$ python3 -q
>>> import numpy as np
>>> np.set_printoptions(precision=2, suppress=True, linewidth=120)
>>> def rnd(a):
...     return np.round(a, 2) + 0
... 
>>> W2 = np.array([[-1, 3, 2, 0, 0, -1, 2, 0],
...     [3, 2, 0, 1, -2, 1, 0, 3],
...     [-2, 2, 2, -3, -2, 2, 2, -1],
...     [3, -2, 0, 0, -1, 1, -3, -1]])
>>> rng = np.random.default_rng(153621)
>>> X = rng.normal(size=(11, 4)) @ W2 + np.array([0, 2, 1, 0, 0, 2, 3, 3])
>>> rnd(X)
array([[-2.98,  6.07,  3.09, -1.92, -1.21,  2.66,  6.93,  3.52],
       [-0.14,  2.98,  4.17, -4.11, -3.4 ,  5.28,  2.94,  0.14],
       [ 3.33,  0.29, -4.73,  5.56,  2.05,  0.17,  1.84,  9.55],
       [ 6.68, -1.89, -0.33,  0.57, -2.48,  4.61, -2.77,  3.1 ],
       [ 1.04,  6.38,  2.36,  0.65, -1.69,  2.19,  5.28,  5.95],
       [ 4.53,  5.97, -0.03,  2.43, -2.98,  3.36,  4.06,  9.81],
       [-4.67,  5.78,  4.23, -1.93,  0.57,  0.85,  7.07,  1.07],
       [ 3.03,  0.07, -0.16, -0.21, -1.79,  4.13,  0.53,  3.71],
       [-0.54, -0.84, -0.9 ,  1.65,  2.76,  0.  ,  1.67,  2.27],
       [ 2.87,  0.78,  0.17,  2.9 ,  1.41,  0.03,  0.72,  3.52],
       [ 4.52,  3.47, -1.51,  5.78,  1.23, -0.72,  2.4 ,  8.81]])
>>> print(np.allclose(X[:-1].T @ np.linalg.lstsq(X[:-1].T, X[-1])[0], X[-1]))
True
>>> rnd(np.trace(np.linalg.pinv(X) @ X))
np.float64(5.0)
>>> np.unique(X.round(6), axis=0).shape
(11, 8)
>>> np.linalg.lstsq(X[:-1].T, X[-1])[2]
np.int32(5)
>>> print(rnd(X @ np.linalg.pinv(X) @ X))
[[-2.98  6.07  3.09 -1.92 -1.21  2.66  6.93  3.52]
 [-0.14  2.98  4.17 -4.11 -3.4   5.28  2.94  0.14]
 [ 3.33  0.29 -4.73  5.56  2.05  0.17  1.84  9.55]
 [ 6.68 -1.89 -0.33  0.57 -2.48  4.61 -2.77  3.1 ]
 [ 1.04  6.38  2.36  0.65 -1.69  2.19  5.28  5.95]
 [ 4.53  5.97 -0.03  2.43 -2.98  3.36  4.06  9.81]
 [-4.67  5.78  4.23 -1.93  0.57  0.85  7.07  1.07]
 [ 3.03  0.07 -0.16 -0.21 -1.79  4.13  0.53  3.71]
 [-0.54 -0.84 -0.9   1.65  2.76  0.    1.67  2.27]
 [ 2.87  0.78  0.17  2.9   1.41  0.03  0.72  3.52]
 [ 4.52  3.47 -1.51  5.78  1.23 -0.72  2.4   8.81]]
>>> try:
...     np.linalg.inv(X)
... except np.linalg.LinAlgError as e:
...     print(repr(e))
... 
LinAlgError('Last 2 dimensions of the array must be square')
>>> print(np.linalg.cond(X) > 100)
True
>>> [round(float(x), 2) for x in np.linalg.svd(X, compute_uv=False)[:3]]
[25.18, 18.93, 12.07]
>>> print(np.linalg.matrix_rank(X, rtol=0.1))
5
>>> rnd(np.linalg.norm(X, 2) / np.linalg.norm(X))
np.float64(0.74)
>>> F = np.load("run4.npy")
>>> F
array([[ 0., -1.,  0.,  0.,  0.,  0.],
       [-1.,  2., -1.,  0.,  0.,  0.],
       [ 0., -1.,  3., -1.,  0.,  0.],
       [ 0.,  0., -1.,  1., -1.,  0.],
       [ 0.,  0.,  0., -1.,  3., -1.],
       [ 0.,  0.,  0.,  0., -1.,  0.]])
>>> U, sv, vt = np.linalg.svd(X)
>>> np.argmax(sv[:-1] / (sv[1:] + 1e-6)) + 1
np.int64(5)
>>> rnd(sv)
array([25.18, 18.93, 12.07,  4.47,  3.15,  0.  ,  0.  ,  0.  ])
>>> Y = U[:, :5] @ np.diag(sv[:5]) @ vt[:5]
>>> print(rnd(np.linalg.norm(X - Y, 2)), rnd(sv[5]))
0.0 0.0
>>> print(np.linalg.matrix_rank(Y))
5
